In [1]: import numpy as np

In [2]: import numpy.linalg as la

In [3]: np.set_printoptions(suppress=True, linewidth=140)

In [4]: E = np.load("dump.npy")

In [5]: E
Out[5]: 
array([[ 0,  0,  5],
       [ 0,  0,  0],
       [ 4,  2,  0],
       [ 1,  0,  0],
       [ 7,  4,  0],
       [ 7,  6,  0],
       [ 0,  0,  0],
       [ 7, 10,  3],
       [ 0,  0,  8],
       [ 0,  0,  0],
       [ 4,  0,  0],
       [ 1,  6,  7],
       [ 1,  2,  1]])

In [6]: # rows 1 and 6 are equal

In [7]: cov = E.T @ E

In [8]: np.round(la.eigvalsh(cov)[::-1], 1)
Out[8]: array([369.8, 131.9,  24.3])

In [9]: cov
Out[9]: 
array([[182, 156,  29],
       [156, 196,  74],
       [ 29,  74, 148]])

In [10]: (E @ E.T).shape
Out[10]: (13, 13)

In [11]: np.diag(cov)
Out[11]: array([182, 196, 148])

In [12]: np.allclose(cov @ cov.T, cov.T @ cov)
Out[12]: True

In [13]: np.allclose(cov, cov.T)
Out[13]: True

In [14]: (cov - cov.T) / 2
Out[14]: 
array([[0., 0., 0.],
       [0., 0., 0.],
       [0., 0., 0.]])

In [15]: cov @ cov
Out[15]: 
array([[58301, 61114, 21114],
       [61114, 68228, 29980],
       [21114, 29980, 28221]])

In [16]: (cov + cov.T) / 2
Out[16]: 
array([[182., 156.,  29.],
       [156., 196.,  74.],
       [ 29.,  74., 148.]])

In [17]: np.round(np.sort(np.abs(la.eigvals(cov))), 1)
Out[17]: array([ 24.3, 131.9, 369.8])

In [18]: round(np.abs(la.eigvals(cov)).max(), 1)
Out[18]: np.float64(369.8)

In [19]: np.trace(cov)
Out[19]: np.int64(526)

In [20]: M2 = np.c_[E[:, :2] @ np.array([[-4, -8], [9, -2]]), np.array([3, -1, -2, 3, -2, 0, 1, 3, -1, 2, 2, -1, 0])]

In [21]: M2
Out[21]: 
array([[  0,   0,   3],
       [  0,   0,  -1],
       [  2, -36,  -2],
       [ -4,  -8,   3],
       [  8, -64,  -2],
       [ 26, -68,   0],
       [  0,   0,   1],
       [ 62, -76,   3],
       [  0,   0,  -1],
       [  0,   0,   2],
       [-16, -32,   2],
       [ 50, -20,  -1],
       [ 14, -12,   0]])

In [22]: np.round(la.norm(la.qr(E)[0].T @ M2, axis=0) ** 2 / ((M2 ** 2).sum(axis=0) + 1e-12), 1) + 0
Out[22]: array([1., 1., 0.])

In [23]: la.matrix_rank(np.c_[E, M2])
Out[23]: np.int64(4)

In [24]: np.round(la.lstsq(E, M2[:, 0])[0], 1) + 0
Out[24]: array([-4.,  9.,  0.])

In [25]: la.matrix_rank(M2)
Out[25]: np.int64(3)

In [26]: np.round(la.norm(M2 - E @ la.lstsq(E, M2)[0], axis=0), 1) + 0
Out[26]: array([0. , 0. , 6.8])

In [27]: cen = E - E.mean(axis=0)

In [28]: vecs = la.svd(cen)[2][:2]

In [29]: M2 = cen - cen @ vecs.T @ vecs

In [30]: np.round(M2.std(axis=0), 1)
Out[30]: array([0.8, 0.7, 0.4])

In [31]: np.round(np.diag(vecs.T @ vecs), 1)
Out[31]: array([0.5, 0.6, 0.9])

In [32]: la.norm(M2, axis=1).round(6).argmax()
Out[32]: np.int64(8)
